>>> import numpy as np
>>> from numpy import linalg as LA
>>> np.set_printoptions(precision=2, suppress=True, linewidth=160)
>>> K = np.load("case15.npy")
>>> K
array([[-6,  4,  5, -4,  7, -5, -5, -8,  6,  5, -8],
       [-7,  3,  4, -5,  6, -6, -6, -9,  5,  4, -9],
       [-6,  4,  5, -4,  7, -5, -5, -8,  6,  5, -8],
       [-3,  7,  8, -1, 10, -2, -2, -5,  9,  8, -5],
       [-3,  7,  8, -1, 10, -2, -2, -5,  9,  8, -5],
       [-7,  3,  4, -5,  6, -6, -6, -9,  5,  4, -9],
       [-6,  4,  5, -4,  7, -5, -5, -8,  6,  5, -8],
       [-4,  6,  7, -2,  9, -3, -3, -6,  8,  7, -6],
       [-5,  5,  6, -3,  8, -4, -4, -7,  7,  6, -7],
       [-5,  5,  6, -3,  8, -4, -4, -7,  7,  6, -7],
       [-6,  4,  5, -4,  7, -5, -5, -8,  6,  5, -8]])
>>> # looks like rank 2
>>> rank = LA.matrix_rank(K)
>>> rank
np.int64(2)
>>> ns = LA.svd(K)[2][rank:].T
>>> [int(LA.matrix_rank(K[:i])) for i in range(1, len(K) + 1)]
[1, 2, 2, 2, 2, 2, 2, 2, 2, 2, 2]
>>> def softmax(z):
...     e = np.exp(z - z.max(axis=-1, keepdims=True))
...     return e / e.sum(axis=-1, keepdims=True)
... 
>>> np.round(softmax(K[4]), 2) + 0
array([0.  , 0.03, 0.08, 0.  , 0.59, 0.  , 0.  , 0.  , 0.22, 0.08, 0.  ])
>>> np.round(softmax(K[4] + -1), 2) + 0
array([0.  , 0.03, 0.08, 0.  , 0.59, 0.  , 0.  , 0.  , 0.22, 0.08, 0.  ])
>>> att = K @ K.T / np.sqrt(11)
>>> softmax(att)[4] @ K
array([-3.,  7.,  8., -1., 10., -2., -2., -5.,  9.,  8., -5.])
>>> np.round(softmax(att), 2) + 0
array([[0.03, 0.44, 0.03, 0.  , 0.  , 0.44, 0.03, 0.  , 0.  , 0.  , 0.03],
       [0.  , 0.5 , 0.  , 0.  , 0.  , 0.5 , 0.  , 0.  , 0.  , 0.  , 0.  ],
       [0.03, 0.44, 0.03, 0.  , 0.  , 0.44, 0.03, 0.  , 0.  , 0.  , 0.03],
       [0.  , 0.  , 0.  , 0.5 , 0.5 , 0.  , 0.  , 0.  , 0.  , 0.  , 0.  ],
       [0.  , 0.  , 0.  , 0.5 , 0.5 , 0.  , 0.  , 0.  , 0.  , 0.  , 0.  ],
       [0.  , 0.5 , 0.  , 0.  , 0.  , 0.5 , 0.  , 0.  , 0.  , 0.  , 0.  ],
       [0.03, 0.44, 0.03, 0.  , 0.  , 0.44, 0.03, 0.  , 0.  , 0.  , 0.03],
       [0.  , 0.  , 0.  , 0.49, 0.49, 0.  , 0.  , 0.01, 0.  , 0.  , 0.  ],
       [0.04, 0.02, 0.04, 0.25, 0.25, 0.02, 0.04, 0.14, 0.08, 0.08, 0.04],
       [0.04, 0.02, 0.04, 0.25, 0.25, 0.02, 0.04, 0.14, 0.08, 0.08, 0.04],
       [0.03, 0.44, 0.03, 0.  , 0.  , 0.44, 0.03, 0.  , 0.  , 0.  , 0.03]])
>>> softmax(att).round(6).argmax(axis=1)
array([1, 1, 1, 3, 3, 1, 1, 3, 3, 3, 1])
>>> data = np.load("w.npy")
>>> data
array([[ 1, -1,  1, -1],
       [ 1,  0,  0,  0],
       [ 1,  1,  1,  1],
       [ 1,  2,  4,  8]])
>>> # row 3 is much longer than the rest
>>> rng = np.random.default_rng(3835)
>>> labels = rng.permutation(4)
>>> A2 = data[:, labels] * rng.choice([-1, 1], 4)
>>> A2
array([[-1, -1,  1,  1],
       [ 0,  0,  0,  1],
       [ 1,  1,  1,  1],
       [ 8,  2,  4,  1]])
>>> Uu, _, Vt = LA.svd(data.T @ A2)
>>> np.round(Uu @ Vt, 2) + 0
array([[0., 0., 0., 1.],
       [0., 1., 0., 0.],
       [0., 0., 1., 0.],
       [1., 0., 0., 0.]])
>>> np.round(LA.lstsq(data, A2)[0], 2) + 0
array([[0., 0., 0., 1.],
       [0., 1., 0., 0.],
       [0., 0., 1., 0.],
       [1., 0., 0., 0.]])
>>> labels
array([3, 1, 2, 0])
>>> data - data[0]
array([[ 0,  0,  0,  0],
       [ 0,  1, -1,  1],
       [ 0,  2,  0,  2],
       [ 0,  3,  3,  9]])
>>> LA.svd(data, compute_uv=False)
array([9.38, 2.11, 1.12, 0.54])
>>> np.diff(data, axis=0)
array([[ 0,  1, -1,  1],
       [ 0,  1,  1,  1],
       [ 0,  1,  3,  7]])
>>> data.sum(axis=0)
array([4, 2, 6, 8])
>>> LA.matrix_rank(data)
np.int64(4)
>>> E = np.loadtxt("run6.csv", delimiter=",")
>>> E
array([[ -2.,   2.,   0.,   0.,  -2.,   1.,  -2.,   2.],
       [  0.,   4.,   1.,   2.,  -3.,   2.,  -1.,   4.],
       [  1.,   3.,   3.,   1.,  -4.,   2.,  -2.,   6.],
       [  2.,   4.,   1.,   1.,  -4.,   4.,  -1.,   5.],
       [  0.,   3.,   0.,   1.,  -3.,   5.,   1.,   4.],
       [  1.,   1.,   0.,   2.,  -3.,   3.,   1.,   6.],
       [ -1.,   0.,  -1.,   4.,  -4.,   2.,   1.,   8.],
       [ -1.,  -1.,  -1.,   6.,  -6.,   4.,   2.,   6.],
       [  1.,  -2.,  -3.,   8.,  -8.,   6.,   0.,   6.],
       [  1.,  -2.,  -1.,   9.,  -8.,   5.,   0.,   6.],
       [  1.,  -1.,  -2.,  11., -10.,   7.,  -2.,   7.],
       [  2.,  -1.,  -1.,  10., -10.,   6.,  -2.,   6.]])
>>> r0 = np.array([-1, 2, -2])
>>> np.correlate(E[10], E[7], "full")
array([   6.,   -4.,  -10.,   52.,  -34.,   71., -116.,  194., -104.,   83.,  -62.,   47.,  -12.,   -5.,   -7.])
>>> np.convolve(E[10], r0)
array([ -1.,   3.,  -2., -13.,  36., -49.,  36., -25.,  18., -14.])
>>> np.cross(E[10, :3], E[7, :3])
array([-1.,  3., -2.])
>>> A2 = np.c_[E[:, :2] @ np.array([[-1, -1], [-3, 1]]), np.array([6, 4, -5, 0, -2, 4, 6, -7, -1, -6, 8, 2])]
>>> A2
array([[ -4.,   4.,   6.],
       [-12.,   4.,   4.],
       [-10.,   2.,  -5.],
       [-14.,   2.,   0.],
       [ -9.,   3.,  -2.],
       [ -4.,   0.,   4.],
       [  1.,   1.,   6.],
       [  4.,   0.,  -7.],
       [  5.,  -3.,  -1.],
       [  5.,  -3.,  -6.],
       [  2.,  -2.,   8.],
       [  1.,  -3.,   2.]])
>>> LA.matrix_rank(np.c_[E, A2])
np.int64(9)
>>> LA.norm(LA.qr(E)[0].T @ A2, axis=0) ** 2 / ((A2 ** 2).sum(axis=0) + 1e-12)
array([1.  , 1.  , 0.86])
>>> np.round(LA.norm(A2 - E @ LA.lstsq(E, A2)[0], axis=0), 2) + 0
array([0. , 0. , 6.4])
>>> LA.matrix_rank(A2)
np.int64(3)
>>> x0 = np.array([-2, 0, 1, 4, -5, 2, -2, -5])
>>> h = np.maximum(E @ x0, 0)
>>> np.maximum(E @ x0, 0) - np.maximum(-E @ x0, 0)
array([10., 10.,  3.,  6.,  7., -5., -1., 29., 49., 53., 73., 71.])
>>> E * (h > 1e-9)[:, None]
array([[ -2.,   2.,   0.,   0.,  -2.,   1.,  -2.,   2.],
       [  0.,   4.,   1.,   2.,  -3.,   2.,  -1.,   4.],
       [  1.,   3.,   3.,   1.,  -4.,   2.,  -2.,   6.],
       [  2.,   4.,   1.,   1.,  -4.,   4.,  -1.,   5.],
       [  0.,   3.,   0.,   1.,  -3.,   5.,   1.,   4.],
       [  0.,   0.,   0.,   0.,  -0.,   0.,   0.,   0.],
       [ -0.,   0.,  -0.,   0.,  -0.,   0.,   0.,   0.],
       [ -1.,  -1.,  -1.,   6.,  -6.,   4.,   2.,   6.],
       [  1.,  -2.,  -3.,   8.,  -8.,   6.,   0.,   6.],
       [  1.,  -2.,  -1.,   9.,  -8.,   5.,   0.,   6.],
       [  1.,  -1.,  -2.,  11., -10.,   7.,  -2.,   7.],
       [  2.,  -1.,  -1.,  10., -10.,   6.,  -2.,   6.]])
>>> np.flatnonzero(h > 1e-9)
array([ 0,  1,  2,  3,  4,  7,  8,  9, 10, 11])
>>> h
array([10., 10.,  3.,  6.,  7.,  0.,  0., 29., 49., 53., 73., 71.])
>>> x0 = np.array([-3, 2, 0, -2, 0, 3, -1, 2])
>>> rhs = E @ x0
>>> np.round(LA.lstsq(E, rhs)[0], 2) + 0
array([-3.,  2.,  0., -2.,  0.,  3., -1.,  2.])
>>> np.round(LA.pinv(E) @ E, 2) + 0
array([[1., 0., 0., 0., 0., 0., 0., 0.],
       [0., 1., 0., 0., 0., 0., 0., 0.],
       [0., 0., 1., 0., 0., 0., 0., 0.],
       [0., 0., 0., 1., 0., 0., 0., 0.],
       [0., 0., 0., 0., 1., 0., 0., 0.],
       [0., 0., 0., 0., 0., 1., 0., 0.],
       [0., 0., 0., 0., 0., 0., 1., 0.],
       [0., 0., 0., 0., 0., 0., 0., 1.]])
>>> np.round(LA.solve(E.T @ E, E.T @ rhs), 2) + 0
array([-3.,  2.,  0., -2.,  0.,  3., -1.,  2.])
>>> rhs = rhs + 0.3 * rng.normal(size=12)
>>> rhs
array([19.29, 18.9 , 21.18, 22.57, 26.2 , 15.49, 16.33, 10.74,  7.  ,  1.93, 10.02,  4.36])
>>> b, *_ = LA.lstsq(E, rhs)
>>> b.round()
array([-3.,  2.,  0., -2.,  0.,  3., -1.,  2.])
>>> b
array([-3.07,  1.85,  0.06, -1.99,  0.24,  3.17, -1.2 ,  2.13])
>>> w1 = np.array([[-1, -3],
...     [2, 3],
...     [0, 0],
...     [3, -2],
...     [2, -1],
...     [0, -1],
...     [-3, -3],
...     [0, 0]])
>>> b = np.array([1, 3])
>>> act = np.maximum(E @ w1 + b, 0)
>>> (act > 0).mean(axis=0)
array([0.83, 0.42])
>>> act
array([[ 9., 22.],
       [12., 15.],
       [ 7., 15.],
       [ 5., 10.],
       [ 1.,  5.],
       [ 0.,  0.],
       [ 3.,  0.],
       [ 0.,  0.],
       [ 4.,  0.],
       [ 7.,  0.],
       [17.,  0.],
       [13.,  0.]])
>>> (act > 0).astype(int)
array([[1, 1],
       [1, 1],
       [1, 1],
       [1, 1],
       [1, 1],
       [0, 0],
       [1, 0],
       [0, 0],
       [1, 0],
       [1, 0],
       [1, 0],
       [1, 0]])
>>> basis = np.array([[-6, -6, 5], [-3, -7, 3]])
>>> w1 @ basis
array([[ 15,  27, -14],
       [-21, -33,  19],
       [  0,   0,   0],
       [-12,  -4,   9],
       [ -9,  -5,   7],
       [  3,   7,  -3],
       [ 27,  39, -24],
       [  0,   0,   0]])
>>> X = np.eye(6, dtype=int)[rng.permutation(6)]
>>> X
array([[0, 0, 0, 1, 0, 0],
       [0, 0, 0, 0, 0, 1],
       [0, 0, 0, 0, 1, 0],
       [0, 0, 1, 0, 0, 0],
       [0, 1, 0, 0, 0, 0],
       [1, 0, 0, 0, 0, 0]])
>>> labels = rng.permutation(6)
>>> labels
array([1, 2, 4, 3, 0, 5])
>>> A2 = X[labels][:, labels]
>>> A2
array([[0, 0, 0, 0, 0, 1],
       [0, 0, 1, 0, 0, 0],
       [1, 0, 0, 0, 0, 0],
       [0, 1, 0, 0, 0, 0],
       [0, 0, 0, 1, 0, 0],
       [0, 0, 0, 0, 1, 0]])
>>> round(LA.det(A2), 2), np.round(LA.det(X[labels]), 2)
(np.float64(-1.0), np.float64(1.0))
>>> np.diag(A2)
array([0, 0, 0, 0, 0, 0])
>>> np.sort(np.abs(LA.eigvals(A2)))
array([1., 1., 1., 1., 1., 1.])
>>> LA.pinv(X)
array([[0., 0., 0., 0., 0., 1.],
       [0., 0., 0., 0., 1., 0.],
       [0., 0., 0., 1., 0., 0.],
       [1., 0., 0., 0., 0., 0.],
       [0., 0., 1., 0., 0., 0.],
       [0., 1., 0., 0., 0., 0.]])
>>> X[:, 4] @ X[:, 5]
np.int64(0)
>>> LA.norm(X, axis=0)
array([1., 1., 1., 1., 1., 1.])
>>> LA.svd(X, compute_uv=False)
array([1., 1., 1., 1., 1., 1.])
>>> A2 = np.array([[1, 0], [0, 2], [0, 1], [0, 1], [1, 1], [2, 1]])
>>> LA.matrix_rank(X @ A2)
np.int64(2)
>>> np.einsum("ij,ij->i", X, X)
array([1, 1, 1, 1, 1, 1])
>>> np.einsum("ij->j", X)
array([1, 1, 1, 1, 1, 1])
>>> r0 = np.array([9, 9, 1])
>>> np.array([np.convolve(row, r0, "same") for row in X])
array([[0, 0, 9, 9, 1, 0],
       [0, 0, 0, 0, 9, 9],
       [0, 0, 0, 9, 9, 1],
       [0, 9, 9, 1, 0, 0],
       [9, 9, 1, 0, 0, 0],
       [9, 1, 0, 0, 0, 0]])
>>> np.polyval(r0, X[4])
array([ 1, 19,  1,  1,  1,  1])
>>> W0 = 0.9 ** np.abs(np.subtract.outer(np.arange(9), np.arange(9)))
>>> W0
array([[1.  , 0.9 , 0.81, 0.73, 0.66, 0.59, 0.53, 0.48, 0.43],
       [0.9 , 1.  , 0.9 , 0.81, 0.73, 0.66, 0.59, 0.53, 0.48],
       [0.81, 0.9 , 1.  , 0.9 , 0.81, 0.73, 0.66, 0.59, 0.53],
       [0.73, 0.81, 0.9 , 1.  , 0.9 , 0.81, 0.73, 0.66, 0.59],
       [0.66, 0.73, 0.81, 0.9 , 1.  , 0.9 , 0.81, 0.73, 0.66],
       [0.59, 0.66, 0.73, 0.81, 0.9 , 1.  , 0.9 , 0.81, 0.73],
       [0.53, 0.59, 0.66, 0.73, 0.81, 0.9 , 1.  , 0.9 , 0.81],
       [0.48, 0.53, 0.59, 0.66, 0.73, 0.81, 0.9 , 1.  , 0.9 ],
       [0.43, 0.48, 0.53, 0.59, 0.66, 0.73, 0.81, 0.9 , 1.  ]])
>>> r0, v = W0[7], W0[2]
>>> round(r0 @ v, 2)
np.float64(4.89)
>>> np.round(r0 @ r0, 2)
np.float64(5.1)
>>> pr = (r0 @ v) / (r0 @ r0) * r0
>>> LA.matrix_rank(np.outer(r0, v))
np.int64(1)
>>> v - pr
array([ 0.35,  0.39,  0.43,  0.27,  0.11, -0.05, -0.21, -0.37, -0.33])
>>> np.round((v - pr) @ r0, 2)
np.float64(0.0)
>>> np.outer(r0, v)
array([[0.39, 0.43, 0.48, 0.43, 0.39, 0.35, 0.31, 0.28, 0.25],
       [0.43, 0.48, 0.53, 0.48, 0.43, 0.39, 0.35, 0.31, 0.28],
       [0.48, 0.53, 0.59, 0.53, 0.48, 0.43, 0.39, 0.35, 0.31],
       [0.53, 0.59, 0.66, 0.59, 0.53, 0.48, 0.43, 0.39, 0.35],
       [0.59, 0.66, 0.73, 0.66, 0.59, 0.53, 0.48, 0.43, 0.39],
       [0.66, 0.73, 0.81, 0.73, 0.66, 0.59, 0.53, 0.48, 0.43],
       [0.73, 0.81, 0.9 , 0.81, 0.73, 0.66, 0.59, 0.53, 0.48],
       [0.81, 0.9 , 1.  , 0.9 , 0.81, 0.73, 0.66, 0.59, 0.53],
       [0.73, 0.81, 0.9 , 0.81, 0.73, 0.66, 0.59, 0.53, 0.48]])
>>> J = np.array([[4, -5, 1, 3, -3, 5, -1],
...     [0, -3, 1, 0, 2, -1, 5],
...     [-5, 0, -3, 5, -1, -5, -3],
...     [0, -2, 3, -1, 2, 4, -4],
...     [2, -5, 5, 0, 2, -2, 0],
...     [4, 1, 1, -1, 5, 4, -2],
...     [-1, 3, 4, -1, 1, 2, -1],
...     [-3, 1, -3, -5, -1, 4, -1],
...     [-2, -5, 2, 1, -3, 3, 2],
...     [-4, 4, -1, 0, -3, 3, 1]])
>>> J
array([[ 4, -5,  1,  3, -3,  5, -1],
       [ 0, -3,  1,  0,  2, -1,  5],
       [-5,  0, -3,  5, -1, -5, -3],
       [ 0, -2,  3, -1,  2,  4, -4],
       [ 2, -5,  5,  0,  2, -2,  0],
       [ 4,  1,  1, -1,  5,  4, -2],
       [-1,  3,  4, -1,  1,  2, -1],
       [-3,  1, -3, -5, -1,  4, -1],
       [-2, -5,  2,  1, -3,  3,  2],
       [-4,  4, -1,  0, -3,  3,  1]])
>>> ang = np.radians(90)
>>> Rm = np.eye(7)
>>> Rm[3, 3] = Rm[4, 4] = np.cos(ang)
>>> Rm[3, 4], Rm[4, 3] = -np.sin(ang), np.sin(ang)
>>> Rm.round(2) + 0
array([[ 1.,  0.,  0.,  0.,  0.,  0.,  0.],
       [ 0.,  1.,  0.,  0.,  0.,  0.,  0.],
       [ 0.,  0.,  1.,  0.,  0.,  0.,  0.],
       [ 0.,  0.,  0.,  0., -1.,  0.,  0.],
       [ 0.,  0.,  0.,  1.,  0.,  0.,  0.],
       [ 0.,  0.,  0.,  0.,  0.,  1.,  0.],
       [ 0.,  0.,  0.,  0.,  0.,  0.,  1.]])
>>> A2 = J @ Rm.T
>>> round(float(LA.det(Rm)), 2), np.trace(Rm)
(1.0, np.float64(5.0))
>>> np.allclose(LA.norm(J, axis=1), LA.norm(A2, axis=1))
True
>>> np.allclose(J @ J.T, A2 @ A2.T)
True
>>> np.abs(A2 - J).max(axis=0)
array([0., 0., 0., 6., 6., 0., 0.])
